In [1]: import numpy as np

In [2]: np.set_printoptions(precision=2, suppress=True, linewidth=160)

In [3]: def rd(a):
   ...:     return np.round(a, 2) + 0
   ...: 

In [4]: feats = np.load("m.npy")

In [5]: print(feats)
[[  0.9   0.4   1.3   2.1   0.2  -4. ]
 [ -1.   -2.4  -0.3  -1.   -1.3  -3. ]
 [  0.   -0.7   0.3   0.6   0.3   0. ]
 [ -1.    0.7   0.2   1.2  -1.3  -1. ]
 [ -1.1   1.5   0.3  -0.2   1.   17. ]
 [ -0.4   0.6   0.9  -1.7  -1.1   6. ]
 [ -0.3   0.3  -0.2   0.   -1.2 -19. ]
 [  1.1   0.4   0.7   0.6  -1.3  19. ]
 [  1.6  -0.2   0.    0.6  -0.7 -13. ]
 [  0.7   0.6   0.8  -2.2   0.5  16. ]]

In [6]: # column 5 dominates

In [7]: B = feats / np.sqrt((feats ** 2).mean(axis=1, keepdims=True))

In [8]: print(rd(np.linalg.norm(B, axis=1)))
[2.45 2.45 2.45 2.45 2.45 2.45 2.45 2.45 2.45 2.45]

In [9]: print(np.linalg.matrix_rank(feats - feats.mean(axis=1, keepdims=True)))
5

In [10]: proj = feats @ np.linalg.solve(feats.T @ feats, feats.T)

In [11]: print(np.allclose(proj @ proj, proj))
True

In [12]: print(rd(proj @ feats[:, 3]))
[ 2.1 -1.   0.6  1.2 -0.2 -1.7  0.   0.6  0.6 -2.2]

In [13]: U, sv, Vt = np.linalg.svd(feats, full_matrices=False)

In [14]: print(rd(sv / sv[0]))
[1.   0.11 0.08 0.07 0.07 0.03]

In [15]: print(np.abs(U[:, 0]).round(6).argmax())
6

In [16]: B = np.c_[feats[:, :5] @ np.array([[-2, 2, -1, 2, -1],
    ...:     [3, -1, 2, -1, -2],
    ...:     [0, 0, -3, 2, 3],
    ...:     [-1, -2, -2, -2, 0],
    ...:     [-3, -1, 0, -2, 2]]), np.array([2, -1, 0, 2, 2, 0, -1, 2, -1, 0])]

In [17]: print(rd(B))
[[-3.3 -3.  -8.2 -0.6  2.6  2. ]
 [-0.3  3.7 -0.9  4.4  2.3 -1. ]
 [-3.6 -0.8 -3.5 -0.5  2.9  0. ]
 [ 6.8 -3.8 -0.6 -2.1 -2.4  2. ]
 [ 3.9 -4.3  3.6 -4.7  1.   2. ]
 [ 7.6  3.1  2.3  6.  -0.3  0. ]
 [ 5.1  0.3  1.5  1.1 -3.3 -1. ]
 [ 2.3  1.9 -3.6  4.6 -2.4  2. ]
 [-2.3  2.9 -3.2  3.6 -2.6 -1. ]
 [ 1.1  4.7  2.5  5.8  1.5  0. ]]

In [18]: print(rd(np.linalg.lstsq(feats, B[:, 0])[0]))
[-2.  3.  0. -1. -3.  0.]

In [19]: print(rd(np.linalg.norm(np.linalg.qr(feats)[0].T @ B, axis=0) ** 2 / ((B ** 2).sum(axis=0) + 1e-12)))
[1.   1.   1.   1.   1.   0.98]

In [20]: print(np.linalg.matrix_rank(B))
6

In [21]: print(np.linalg.matrix_rank(np.c_[feats, B]))
7

In [22]: O, evecs = np.linalg.qr(feats[:, :3])[0], np.linalg.qr(feats[:, 3:])[0]

In [23]: sv = np.linalg.svd(O.T @ evecs, compute_uv=False)

In [24]: print((sv > 0.9).sum())
0

In [25]: print(rd(sv))
[0.6  0.37 0.2 ]

In [26]: print(rd(np.degrees(np.arccos(sv.clip(0, 1)))))
[53.36 68.06 78.36]

In [27]: print(rd(np.linalg.norm(O @ O.T - evecs @ evecs.T, 2)))
0.98

In [28]: data = np.array([[-2, 3, 0, 0, 0, 0],
    ...:     [1, -3, 0, 0, 0, 0],
    ...:     [0, 2, 0, 0, 0, 0],
    ...:     [0, 0, -2, 3, 0, 0],
    ...:     [0, 0, 1, -3, 0, 0],
    ...:     [0, 0, 0, 2, 0, 0],
    ...:     [0, 0, 0, 0, -2, 3],
    ...:     [0, 0, 0, 0, 1, -3],
    ...:     [0, 0, 0, 0, 0, 2]])

In [29]: ang = np.radians(135)

In [30]: Rm = np.eye(6)

In [31]: Rm[3, 3] = Rm[0, 0] = np.cos(ang)

In [32]: Rm[3, 0], Rm[0, 3] = -np.sin(ang), np.sin(ang)

In [33]: print(rd(Rm))
[[-0.71  0.    0.    0.71  0.    0.  ]
 [ 0.    1.    0.    0.    0.    0.  ]
 [ 0.    0.    1.    0.    0.    0.  ]
 [-0.71  0.    0.   -0.71  0.    0.  ]
 [ 0.    0.    0.    0.    1.    0.  ]
 [ 0.    0.    0.    0.    0.    1.  ]]

In [34]: B = data @ Rm.T

In [35]: print(np.allclose(data @ data.T, B @ B.T))
True

In [36]: print(rd(np.linalg.svd(data, compute_uv=False)), rd(np.linalg.svd(B, compute_uv=False)))
[5.09 5.09 5.09 1.06 1.06 1.06] [5.09 5.09 5.09 1.06 1.06 1.06]

In [37]: B = np.c_[data[:, :1] @ np.array([[-7]]), np.array([2, 0, 0, 0, 1, 0, 0, 1, 0])]

In [38]: print(B)
[[14  2]
 [-7  0]
 [ 0  0]
 [ 0  0]
 [ 0  1]
 [ 0  0]
 [ 0  0]
 [ 0  1]
 [ 0  0]]

In [39]: print(np.linalg.matrix_rank(np.c_[data, B]))
7

In [40]: print(np.linalg.matrix_rank(B))
2

In [41]: print(rd(np.linalg.norm(np.linalg.qr(data)[0].T @ B, axis=0) ** 2 / ((B ** 2).sum(axis=0) + 1e-12)))
[1.   0.72]

In [42]: O, Rm = np.linalg.qr(data)

In [43]: print(O.shape, Rm.shape)
(9, 6) (6, 6)

In [44]: print(rd(O.T @ O))
[[1. 0. 0. 0. 0. 0.]
 [0. 1. 0. 0. 0. 0.]
 [0. 0. 1. 0. 0. 0.]
 [0. 0. 0. 1. 0. 0.]
 [0. 0. 0. 0. 1. 0.]
 [0. 0. 0. 0. 0. 1.]]

In [45]: print(rd(np.trace(O @ O.T)))
6.0

In [46]: print(rd(O @ Rm))
[[-2.  3.  0.  0.  0.  0.]
 [ 1. -3.  0.  0.  0.  0.]
 [ 0.  2.  0.  0.  0.  0.]
 [ 0.  0. -2.  3.  0.  0.]
 [ 0.  0.  1. -3.  0.  0.]
 [ 0.  0.  0.  2.  0.  0.]
 [ 0.  0.  0.  0. -2.  3.]
 [ 0.  0.  0.  0.  1. -3.]
 [ 0.  0.  0.  0.  0.  2.]]

In [47]: print(rd(Rm))
[[ 2.24 -4.02  0.    0.    0.    0.  ]
 [ 0.    2.41  0.    0.    0.    0.  ]
 [ 0.    0.   -2.24  4.02  0.    0.  ]
 [ 0.    0.    0.    2.41  0.    0.  ]
 [ 0.    0.    0.    0.   -2.24  4.02]
 [ 0.    0.    0.    0.    0.   -2.41]]
